$ python -q
>>> import numpy as np
>>> import numpy.linalg as la
>>> np.set_printoptions(precision=3, suppress=True, linewidth=200)
>>> rnd = lambda a: np.round(a, 3) + 0
>>> W0 = np.load("run0.npy")
>>> W0
array([[-0.8, -0.5,  0. , -0.1],
       [ 0.5, -0.4,  1.6,  1.8],
       [ 0.5, -1.6, -0.7,  0.2],
       [-1.3, -0.2,  1.6, -0.4],
       [ 1. , -1.5, -0.9, -0.7],
       [-0.3,  0. , -0.5, -1.2],
       [ 0.7, -1. ,  0. , -1.5],
       [-0.2, -0.4, -1.6, -0.5]])
>>> Y = np.array([[-3, -4], [-5, 0], [-2, -2], [-2, 1]])
>>> rnd(np.einsum("ij,ij->i", W0, W0))
array([0.9 , 6.21, 3.34, 4.45, 4.55, 1.78, 3.74, 3.01])
>>> la.matrix_rank(np.vstack([W0, Y.T]))
np.int64(4)
>>> rnd(W0 @ Y)
array([[ 5.1,  3.1],
       [-6.3, -3.4],
       [ 7.5, -0.4],
       [ 2.5,  1.6],
       [ 7.7, -2.9],
       [ 4.3,  1. ],
       [ 5.9, -4.3],
       [ 6.8,  3.5]])
>>> rnd(np.einsum("ik,kj->ij", W0, Y))
array([[ 5.1,  3.1],
       [-6.3, -3.4],
       [ 7.5, -0.4],
       [ 2.5,  1.6],
       [ 7.7, -2.9],
       [ 4.3,  1. ],
       [ 5.9, -4.3],
       [ 6.8,  3.5]])
>>> x = np.array([-4, 4, 8, -5])
>>> target = W0 @ x
>>> rnd(la.solve(W0.T @ W0, W0.T @ target))
array([-4.,  4.,  8., -5.])
>>> rnd(la.pinv(W0) @ W0)
array([[1., 0., 0., 0.],
       [0., 1., 0., 0.],
       [0., 0., 1., 0.],
       [0., 0., 0., 1.]])
>>> rnd(la.lstsq(W0, target)[0])
array([-4.,  4.,  8., -5.])
>>> rnd(target)
array([  1.7,   0.2, -15. ,  19.2, -13.7,   3.2,   0.7, -11.1])
>>> rng = np.random.default_rng(279)
>>> target = target + 0.05 * rng.normal(size=8)
>>> rnd(target)
array([  1.732,   0.117, -15.119,  19.175, -13.742,   3.141,   0.716, -11.104])
>>> beta, *_ = la.lstsq(W0, target)
>>> [round(float(la.norm(la.solve(W0.T @ W0 + lam * np.eye(4), W0.T @ target))), 2) for lam in (0, 1, 10, 100)]
[11.02, 9.47, 4.66, 0.85]
>>> beta.round()
array([-4.,  4.,  8., -5.])
>>> rnd(beta)
array([-3.996,  4.049,  7.997, -5.021])
>>> J = np.load("block2.npy")
>>> J
array([[2, 1, 5, 3, 4],
       [1, 6, 2, 4, 4],
       [5, 2, 6, 4, 6],
       [3, 4, 4, 0, 3],
       [4, 4, 6, 3, 6]])
>>> lab = rng.permutation(5)
>>> lab
array([1, 0, 3, 4, 2])
>>> Y = J[lab][:, lab]
>>> rnd(la.det(Y)), rnd(la.det(J[lab]))
(np.float64(144.0), np.float64(-144.0))
>>> Y
array([[6, 1, 4, 4, 2],
       [1, 2, 3, 4, 5],
       [4, 3, 0, 3, 4],
       [4, 4, 3, 6, 6],
       [2, 5, 4, 6, 6]])
>>> rnd(np.sort(np.abs(la.eigvals(Y))))
array([ 0.333,  1.35 ,  3.283,  5.078, 19.223])
>>> Y = J[0, 0] * J[1:] - np.outer(J[1:, 0], J[0])
>>> Y
array([[  0,  11,  -1,   5,   4],
       [  0,  -1, -13,  -7,  -8],
       [  0,   5,  -7,  -9,  -6],
       [  0,   4,  -8,  -6,  -4]])
>>> np.flatnonzero(~Y.round(6).any(axis=1))
array([], dtype=int64)
>>> J[:, 0] / J[0, 0]
array([1. , 0.5, 2.5, 1.5, 2. ])
>>> la.matrix_rank(Y), la.matrix_rank(J)
(np.int64(4), np.int64(5))
>>> mat = np.load("w.npy")
>>> mat
array([[  0.031,  -0.27 ,  -0.671,   3.933,   6.437,   0.001],
       [ -0.013,  -0.167,   0.746,   6.78 ,   3.867,  -0.004],
       [ -0.014,  -0.121,  -1.438,   5.22 , -10.777,  -0.005],
       [  0.013,  -0.112,   0.579,  -1.412, -23.482,  -0.006],
       [  0.004,  -0.036,  -0.132,  -0.731, -24.398,  -0.002],
       [ -0.002,  -0.004,   0.642,  -3.593,  -6.421,   0.008],
       [  0.005,   0.12 ,   0.666,  -2.682,  62.8  ,  -0.001],
       [ -0.018,   0.26 ,   0.878,  -1.665,  19.593,   0.009],
       [  0.027,  -0.198,  -0.516,   2.78 ,   0.854,   0.008],
       [ -0.01 ,   0.097,  -0.149,  -3.3  ,  25.936,   0.003],
       [  0.003,   0.035,   0.669,  -2.626,  32.261,  -0.006]])
>>> u = np.array([-9, 0, 2])
>>> np.convolve(mat[9], u)
array([   0.09 ,   -0.873,    1.321,   29.894, -233.722,   -6.627,   51.872,    0.006])
>>> Uu, sig, vt = la.svd(mat)
>>> rnd(sig)
array([86.113, 11.328,  2.009,  0.336,  0.03 ,  0.016])
>>> np.argmax(sig[:-1] / (sig[1:] + 1e-6)) + 1
np.int64(4)
>>> Y = Uu[:, :4] @ np.diag(sig[:4]) @ vt[:4]
>>> rnd(Y)
array([[  0.023,  -0.271,  -0.671,   3.933,   6.437,  -0.002],
       [ -0.003,  -0.166,   0.746,   6.78 ,   3.867,  -0.003],
       [ -0.001,  -0.119,  -1.438,   5.22 , -10.777,  -0.001],
       [  0.013,  -0.112,   0.579,  -1.412, -23.482,  -0.001],
       [  0.003,  -0.036,  -0.132,  -0.731, -24.398,   0.   ],
       [  0.01 ,  -0.002,   0.642,  -3.593,  -6.421,   0.   ],
       [  0.003,   0.12 ,   0.666,  -2.682,  62.8  ,   0.001],
       [ -0.026,   0.259,   0.878,  -1.665,  19.593,   0.002],
       [  0.017,  -0.199,  -0.516,   2.78 ,   0.854,  -0.002],
       [  0.003,   0.099,  -0.149,  -3.3  ,  25.936,   0.002],
       [  0.008,   0.036,   0.669,  -2.626,  32.261,   0.001]])
>>> ang = np.radians(36)
>>> R = np.eye(6)
>>> R[3, 3] = R[5, 5] = np.cos(ang)
>>> R[3, 5], R[5, 3] = -np.sin(ang), np.sin(ang)
>>> rnd(R)
array([[ 1.   ,  0.   ,  0.   ,  0.   ,  0.   ,  0.   ],
       [ 0.   ,  1.   ,  0.   ,  0.   ,  0.   ,  0.   ],
       [ 0.   ,  0.   ,  1.   ,  0.   ,  0.   ,  0.   ],
       [ 0.   ,  0.   ,  0.   ,  0.809,  0.   , -0.588],
       [ 0.   ,  0.   ,  0.   ,  0.   ,  1.   ,  0.   ],
       [ 0.   ,  0.   ,  0.   ,  0.588,  0.   ,  0.809]])
>>> Y = mat @ R.T
>>> rnd(np.abs(Y - mat).max(axis=0))
array([0.   , 0.   , 0.   , 1.293, 0.   , 3.986])
>>> rnd(la.det(R)), rnd(np.trace(R))
(np.float64(1.0), np.float64(5.618))
>>> np.allclose(la.norm(mat, axis=1), la.norm(Y, axis=1))
True
>>> Y = mat / la.norm(mat, axis=1, keepdims=True)
>>> gram = Y @ Y.T
>>> (gram - 2 * np.eye(11)).round(6).argmax(axis=1)
array([ 1,  8,  4,  4,  3,  3, 10, 10,  1, 10,  7])
>>> (np.abs(gram) > 0.9).astype(int)
array([[1, 0, 0, 0, 0, 1, 0, 0, 0, 0, 0],
       [0, 1, 0, 0, 0, 0, 0, 0, 1, 0, 0],
       [0, 0, 1, 0, 0, 0, 1, 1, 0, 1, 1],
       [0, 0, 0, 1, 1, 0, 1, 1, 0, 1, 1],
       [0, 0, 0, 1, 1, 0, 1, 1, 0, 1, 1],
       [1, 0, 0, 0, 0, 1, 0, 0, 0, 0, 0],
       [0, 0, 1, 1, 1, 0, 1, 1, 0, 1, 1],
       [0, 0, 1, 1, 1, 0, 1, 1, 0, 1, 1],
       [0, 1, 0, 0, 0, 0, 0, 0, 1, 0, 0],
       [0, 0, 1, 1, 1, 0, 1, 1, 0, 1, 1],
       [0, 0, 1, 1, 1, 0, 1, 1, 0, 1, 1]])
>>> rnd(gram[7])
array([ 0.797,  0.422, -0.931, -0.987, -0.993, -0.82 ,  0.998,  1.   ,  0.199,  0.998,  1.   ])
>>> A = np.loadtxt("a.csv", delimiter=",")
>>> rnd(A)
array([[ 0.656,  0.   ,  0.   ,  0.755],
       [ 0.   ,  1.   ,  0.   ,  0.   ],
       [ 0.   ,  0.   ,  1.   ,  0.   ],
       [-0.755,  0.   ,  0.   ,  0.656]])
>>> u, g = A[1], A[0]
>>> u @ g
np.float64(0.0)
>>> p = (u @ g) / (u @ u) * u
>>> p
array([0., 0., 0., 0.])
>>> rnd(np.outer(u, g))
array([[0.   , 0.   , 0.   , 0.   ],
       [0.656, 0.   , 0.   , 0.755],
       [0.   , 0.   , 0.   , 0.   ],
       [0.   , 0.   , 0.   , 0.   ]])
>>> rnd(g - p)
array([0.656, 0.   , 0.   , 0.755])
>>> rnd(A[:, 3] @ A[:, 0])
np.float64(0.0)
>>> rnd(la.svd(A, compute_uv=False))
array([1., 1., 1., 1.])
>>> proj = np.triu(np.array([[-2, 0, -2, 2], [0, -2, -1, 0], [2, 2, 1, -2], [0, -1, -1, -2]]), 1) + np.eye(4)
>>> Y = proj @ A @ la.inv(proj)
>>> rnd(la.det(Y))
np.float64(1.0)
>>> rnd(proj @ A - A @ proj)
array([[-1.509,  0.   , -0.688,  0.   ],
       [ 0.   ,  0.   ,  0.   ,  0.   ],
       [ 1.509,  0.   ,  0.   ,  0.688],
       [ 0.   ,  0.   , -1.509,  1.509]])
>>> rnd(np.poly(Y))
array([ 1.   , -3.312,  4.624, -3.312,  1.   ])
>>> la.matrix_rank(Y)
np.int64(4)
>>> np.flatnonzero(la.matrix_power((A != 0) + (A.T != 0) + np.eye(4), 4)[2])
array([2])
>>> rnd(A @ A)
array([[-0.139,  0.   ,  0.   ,  0.99 ],
       [ 0.   ,  1.   ,  0.   ,  0.   ],
       [ 0.   ,  0.   ,  1.   ,  0.   ],
       [-0.99 ,  0.   ,  0.   , -0.139]])
>>> rnd(np.sort(la.eigvals(A).real))
array([0.656, 0.656, 1.   , 1.   ])
>>> (la.matrix_power((A != 0) + (A.T != 0) + np.eye(4), 4) > 0).astype(int)
array([[1, 0, 0, 1],
       [0, 1, 0, 0],
       [0, 0, 1, 0],
       [1, 0, 0, 1]])
>>> (A != 0).astype(int)
array([[1, 0, 0, 1],
       [0, 1, 0, 0],
       [0, 0, 1, 0],
       [1, 0, 0, 1]])
>>> rnd(la.norm(A, 1)), rnd(la.norm(A, np.inf))
(np.float64(1.411), np.float64(1.411))
>>> rnd(la.norm(A, axis=0))
array([1., 1., 1., 1.])
>>> E = (rng.random((10, 10)) < 0.3) + np.eye(10)
>>> E /= E.sum(axis=1, keepdims=True)
>>> rnd(E)
array([[0.333, 0.   , 0.333, 0.   , 0.333, 0.   , 0.   , 0.   , 0.   , 0.   ],
       [0.167, 0.333, 0.   , 0.   , 0.167, 0.167, 0.   , 0.   , 0.167, 0.   ],
       [0.333, 0.   , 0.667, 0.   , 0.   , 0.   , 0.   , 0.   , 0.   , 0.   ],
       [0.   , 0.333, 0.   , 0.333, 0.   , 0.   , 0.333, 0.   , 0.   , 0.   ],
       [0.   , 0.25 , 0.   , 0.25 , 0.25 , 0.25 , 0.   , 0.   , 0.   , 0.   ],
       [0.   , 0.333, 0.333, 0.   , 0.   , 0.333, 0.   , 0.   , 0.   , 0.   ],
       [0.333, 0.   , 0.   , 0.333, 0.   , 0.   , 0.333, 0.   , 0.   , 0.   ],
       [0.   , 0.   , 0.   , 0.333, 0.333, 0.   , 0.   , 0.333, 0.   , 0.   ],
       [0.143, 0.143, 0.   , 0.   , 0.   , 0.143, 0.143, 0.   , 0.286, 0.143],
       [0.25 , 0.   , 0.   , 0.25 , 0.   , 0.   , 0.   , 0.   , 0.   , 0.5  ]])
>>> Y = la.invert(E)
Traceback (most recent call last):
  File "<python-input-86>", line 1, in <module>
    Y = la.invert(E)
        ^^^^^^^^^
AttributeError: module 'numpy.linalg' has no attribute 'invert'
>>> Y = la.inv(E)
>>> (np.abs(Y) > 1e-9).astype(int)
array([[1, 1, 0, 1, 1, 1, 1, 0, 1, 1],
       [1, 1, 0, 1, 1, 1, 1, 0, 1, 1],
       [1, 1, 1, 1, 1, 1, 1, 0, 1, 1],
       [1, 0, 1, 0, 1, 1, 0, 0, 0, 0],
       [1, 1, 1, 1, 1, 1, 1, 0, 1, 1],
       [1, 1, 1, 1, 1, 1, 1, 0, 1, 1],
       [1, 1, 1, 1, 1, 1, 1, 0, 1, 1],
       [1, 1, 1, 1, 1, 1, 1, 1, 1, 1],
       [1, 0, 1, 0, 1, 1, 1, 0, 1, 1],
       [1, 1, 1, 1, 1, 1, 1, 0, 1, 1]])
>>> rnd(la.det(E) * Y)
array([[0., 0., 0., 0., 0., 0., 0., 0., 0., 0.],
       [0., 0., 0., 0., 0., 0., 0., 0., 0., 0.],
       [0., 0., 0., 0., 0., 0., 0., 0., 0., 0.],
       [0., 0., 0., 0., 0., 0., 0., 0., 0., 0.],
       [0., 0., 0., 0., 0., 0., 0., 0., 0., 0.],
       [0., 0., 0., 0., 0., 0., 0., 0., 0., 0.],
       [0., 0., 0., 0., 0., 0., 0., 0., 0., 0.],
       [0., 0., 0., 0., 0., 0., 0., 0., 0., 0.],
       [0., 0., 0., 0., 0., 0., 0., 0., 0., 0.],
       [0., 0., 0., 0., 0., 0., 0., 0., 0., 0.]])
>>> rnd(la.cond(E))
np.float64(13.907)
>>> rnd(E @ Y)
array([[1., 0., 0., 0., 0., 0., 0., 0., 0., 0.],
       [0., 1., 0., 0., 0., 0., 0., 0., 0., 0.],
       [0., 0., 1., 0., 0., 0., 0., 0., 0., 0.],
       [0., 0., 0., 1., 0., 0., 0., 0., 0., 0.],
       [0., 0., 0., 0., 1., 0., 0., 0., 0., 0.],
       [0., 0., 0., 0., 0., 1., 0., 0., 0., 0.],
       [0., 0., 0., 0., 0., 0., 1., 0., 0., 0.],
       [0., 0., 0., 0., 0., 0., 0., 1., 0., 0.],
       [0., 0., 0., 0., 0., 0., 0., 0., 1., 0.],
       [0., 0., 0., 0., 0., 0., 0., 0., 0., 1.]])
>>> rnd(la.inv(Y))
array([[0.333, 0.   , 0.333, 0.   , 0.333, 0.   , 0.   , 0.   , 0.   , 0.   ],
       [0.167, 0.333, 0.   , 0.   , 0.167, 0.167, 0.   , 0.   , 0.167, 0.   ],
       [0.333, 0.   , 0.667, 0.   , 0.   , 0.   , 0.   , 0.   , 0.   , 0.   ],
       [0.   , 0.333, 0.   , 0.333, 0.   , 0.   , 0.333, 0.   , 0.   , 0.   ],
       [0.   , 0.25 , 0.   , 0.25 , 0.25 , 0.25 , 0.   , 0.   , 0.   , 0.   ],
       [0.   , 0.333, 0.333, 0.   , 0.   , 0.333, 0.   , 0.   , 0.   , 0.   ],
       [0.333, 0.   , 0.   , 0.333, 0.   , 0.   , 0.333, 0.   , 0.   , 0.   ],
       [0.   , 0.   , 0.   , 0.333, 0.333, 0.   , 0.   , 0.333, 0.   , 0.   ],
       [0.143, 0.143, 0.   , 0.   , 0.   , 0.143, 0.143, 0.   , 0.286, 0.143],
       [0.25 , 0.   , 0.   , 0.25 , 0.   , 0.   , 0.   , 0.   , 0.   , 0.5  ]])
>>> rnd(la.slogdet(E)[0])
np.float64(-1.0)
>>> np.allclose(Y, E.T)
False
>>> rnd(la.det(E) * la.det(Y))
np.float64(1.0)
>>> rnd(la.matrix_power(E, 100))
array([[0.212, 0.131, 0.297, 0.07 , 0.123, 0.085, 0.042, 0.   , 0.03 , 0.009],
       [0.212, 0.131, 0.297, 0.07 , 0.123, 0.085, 0.042, 0.   , 0.03 , 0.009],
       [0.212, 0.131, 0.297, 0.07 , 0.123, 0.085, 0.042, 0.   , 0.03 , 0.009],
       [0.212, 0.131, 0.297, 0.07 , 0.123, 0.085, 0.042, 0.   , 0.03 , 0.009],
       [0.212, 0.131, 0.297, 0.07 , 0.123, 0.085, 0.042, 0.   , 0.03 , 0.009],
       [0.212, 0.131, 0.297, 0.07 , 0.123, 0.085, 0.042, 0.   , 0.03 , 0.009],
       [0.212, 0.131, 0.297, 0.07 , 0.123, 0.085, 0.042, 0.   , 0.03 , 0.009],
       [0.212, 0.131, 0.297, 0.07 , 0.123, 0.085, 0.042, 0.   , 0.03 , 0.009],
       [0.212, 0.131, 0.297, 0.07 , 0.123, 0.085, 0.042, 0.   , 0.03 , 0.009],
       [0.212, 0.131, 0.297, 0.07 , 0.123, 0.085, 0.042, 0.   , 0.03 , 0.009]])
>>> rnd(E.sum(axis=1))
array([1., 1., 1., 1., 1., 1., 1., 1., 1., 1.])
>>> E @ np.ones(10)
array([1., 1., 1., 1., 1., 1., 1., 1., 1., 1.])
>>> p = np.eye(10)[7]
>>> for _ in range(7):
...     p = p @ E
...     print(p.round(3))
... 
[0.    0.    0.    0.333 0.333 0.    0.    0.333 0.    0.   ]
[0.    0.194 0.    0.306 0.194 0.083 0.111 0.111 0.    0.   ]
[0.069 0.243 0.028 0.225 0.118 0.109 0.139 0.037 0.032 0.   ]
[0.124 0.226 0.078 0.163 0.106 0.111 0.126 0.012 0.05  0.005]
[0.155 0.2   0.13  0.128 0.109 0.108 0.103 0.004 0.052 0.009]
[0.173 0.18  0.175 0.108 0.114 0.104 0.085 0.001 0.048 0.012]
[0.184 0.166 0.209 0.096 0.117 0.1   0.071 0.    0.044 0.013]
